$ ipython --no-banner

In [1]: import numpy as np

In [2]: from numpy import linalg as LA

In [3]: np.set_printoptions(precision=2, suppress=True, linewidth=160, sign=" ")

In [4]: K = np.array([[0, 0, 0, 2], [0, 0, 0, 0], [0, 0, 0, 0], [2, 0, 0, 0]])

In [5]: left, sigma, vt = LA.svd(K)

In [6]: V = vt[:(sigma > 1e-8).sum()]

In [7]: rng = np.random.default_rng(571)

In [8]: x0 = K[0] + 2 * K[1] + rng.integers(2) * np.eye(4)[1]

In [9]: x0
Out[9]: array([ 0.,  1.,  0.,  2.])

In [10]: np.diag(V.T @ V)
Out[10]: array([ 1.,  0.,  0.,  1.])

In [11]: np.allclose(V.T @ V @ x0, x0)
Out[11]: False

In [12]: LA.matrix_rank(np.vstack([K, x0]))
Out[12]: np.int64(3)

In [13]: left, sigma, vt = LA.svd(K, full_matrices=False)

In [14]: vt @ vt.T
Out[14]: 
array([[ 1.,  0.,  0.,  0.],
       [ 0.,  1.,  0.,  0.],
       [ 0.,  0.,  1.,  0.],
       [ 0.,  0.,  0.,  1.]])

In [15]: (sigma > 1e-8).sum()
Out[15]: np.int64(2)

In [16]: sigma
Out[16]: array([ 2.,  2.,  0.,  0.])

In [17]: np.cumsum(sigma ** 2) / np.sum(sigma ** 2)
Out[17]: array([ 0.5,  1. ,  1. ,  1. ])

In [18]: left.shape, sigma.shape, vt.shape
Out[18]: ((4, 4), (4,), (4, 4))

In [19]: sigma / sigma[0]
Out[19]: array([ 1.,  1.,  0.,  0.])

In [20]: left.T @ K @ vt.T
Out[20]: 
array([[ 2.,  0.,  0.,  0.],
       [ 0.,  2.,  0.,  0.],
       [ 0.,  0.,  0.,  0.],
       [ 0.,  0.,  0.,  0.]])

In [21]: np.allclose(left * sigma @ vt, K)
Out[21]: True

In [22]: vals, V = LA.eigh(K)

In [23]: x0 = np.array([1, 2, 3, 5])

In [24]: np.abs(K).sum(axis=1).max(), np.abs(vals).max()
Out[24]: (np.int64(2), np.float64(2.0))

In [25]: LA.eigvalsh(K[1:, 1:])
Out[25]: array([ 0.,  0.,  0.])

In [26]: np.round(x0 @ K @ x0 / (x0 @ x0), 2), vals[0], vals[-1]
Out[26]: (np.float64(0.51), np.float64(-2.0), np.float64(2.0))

In [27]: np.round(V * np.abs(vals) @ V.T, 2) + 0
Out[27]: 
array([[ 2.,  0.,  0.,  0.],
       [ 0.,  0.,  0.,  0.],
       [ 0.,  0.,  0.,  0.],
       [ 0.,  0.,  0.,  2.]])

In [28]: (np.sign(V[:, -1].round(6)) == np.sign(V[0, -1].round(6))).astype(int)
Out[28]: array([ 1,  0,  0,  1])

In [29]: x0 @ K @ x0
Out[29]: np.int64(20)

In [30]: P = np.triu(np.array([[2, 1, 5, 0], [5, 3, 3, 2], [0, 0, 5, 4], [3, 5, 2, 0]]), 1) + np.eye(4)

In [31]: B = P @ K @ LA.inv(P)

In [32]: np.trace(B), np.trace(K)
Out[32]: (np.float64(0.0), np.int64(0))

In [33]: B
Out[33]: 
array([[  0.,   0.,   0.,   2.],
       [  4.,  -4.,  -8.,  40.],
       [  8.,  -8., -16.,  80.],
       [  2.,  -2.,  -4.,  20.]])

In [34]: LA.matrix_rank(B)
Out[34]: np.int64(2)

In [35]: x0 = np.array([1, 2, -3, 2])

In [36]: (B @ x0).argmax()
Out[36]: np.int64(2)

In [37]: B @ x0
Out[37]: array([   4.,  100.,  200.,   50.])

In [38]: A = np.loadtxt("run0.csv", delimiter=",")

In [39]: A
Out[39]: 
array([[ 0.,  0.,  0.,  0.,  0.,  0.,  0.,  0.,  0.,  0.,  0.],
       [ 3.,  0.,  0.,  0.,  0.,  0.,  0.,  0.,  0.,  0.,  0.],
       [ 0.,  0.,  0.,  0.,  0.,  0.,  0.,  0.,  1.,  0.,  0.],
       [ 0.,  0.,  0.,  0.,  0.,  0.,  0.,  0.,  0.,  3.,  0.],
       [ 0.,  1.,  0.,  0.,  0.,  0.,  0.,  0.,  0.,  0.,  0.],
       [ 0.,  0.,  0.,  0.,  0.,  0.,  0.,  0.,  0.,  0.,  2.],
       [ 0.,  0.,  0.,  0.,  0.,  0.,  0.,  0.,  0.,  0.,  0.],
       [ 0.,  0.,  0.,  0.,  0.,  3.,  0.,  0.,  0.,  0.,  0.],
       [ 0.,  0.,  1.,  0.,  0.,  0.,  0.,  0.,  0.,  0.,  0.],
       [ 0.,  0.,  0.,  0.,  0.,  0.,  3.,  0.,  0.,  0.,  0.],
       [ 0.,  0.,  0.,  0.,  0.,  0.,  0.,  0.,  0.,  0.,  0.]])

In [40]: np.allclose(A[:-1].T @ LA.lstsq(A[:-1].T, A[-1])[0], A[-1])
Out[40]: True

In [41]: A @ LA.pinv(A) @ A
Out[41]: 
array([[ 0.,  0.,  0.,  0.,  0.,  0.,  0.,  0.,  0.,  0.,  0.],
       [ 3.,  0.,  0.,  0.,  0.,  0.,  0.,  0.,  0.,  0.,  0.],
       [ 0.,  0.,  0.,  0.,  0.,  0.,  0.,  0.,  1.,  0.,  0.],
       [ 0.,  0.,  0.,  0.,  0.,  0.,  0.,  0.,  0.,  3.,  0.],
       [ 0.,  1.,  0.,  0.,  0.,  0.,  0.,  0.,  0.,  0.,  0.],
       [ 0.,  0.,  0.,  0.,  0.,  0.,  0.,  0.,  0.,  0.,  2.],
       [ 0.,  0.,  0.,  0.,  0.,  0.,  0.,  0.,  0.,  0.,  0.],
       [ 0.,  0.,  0.,  0.,  0.,  3.,  0.,  0.,  0.,  0.,  0.],
       [ 0.,  0.,  1.,  0.,  0.,  0.,  0.,  0.,  0.,  0.,  0.],
       [ 0.,  0.,  0.,  0.,  0.,  0.,  3.,  0.,  0.,  0.,  0.],
       [ 0.,  0.,  0.,  0.,  0.,  0.,  0.,  0.,  0.,  0.,  0.]])

In [42]: LA.lstsq(A[:-1].T, A[-1])[2]
Out[42]: np.int32(8)
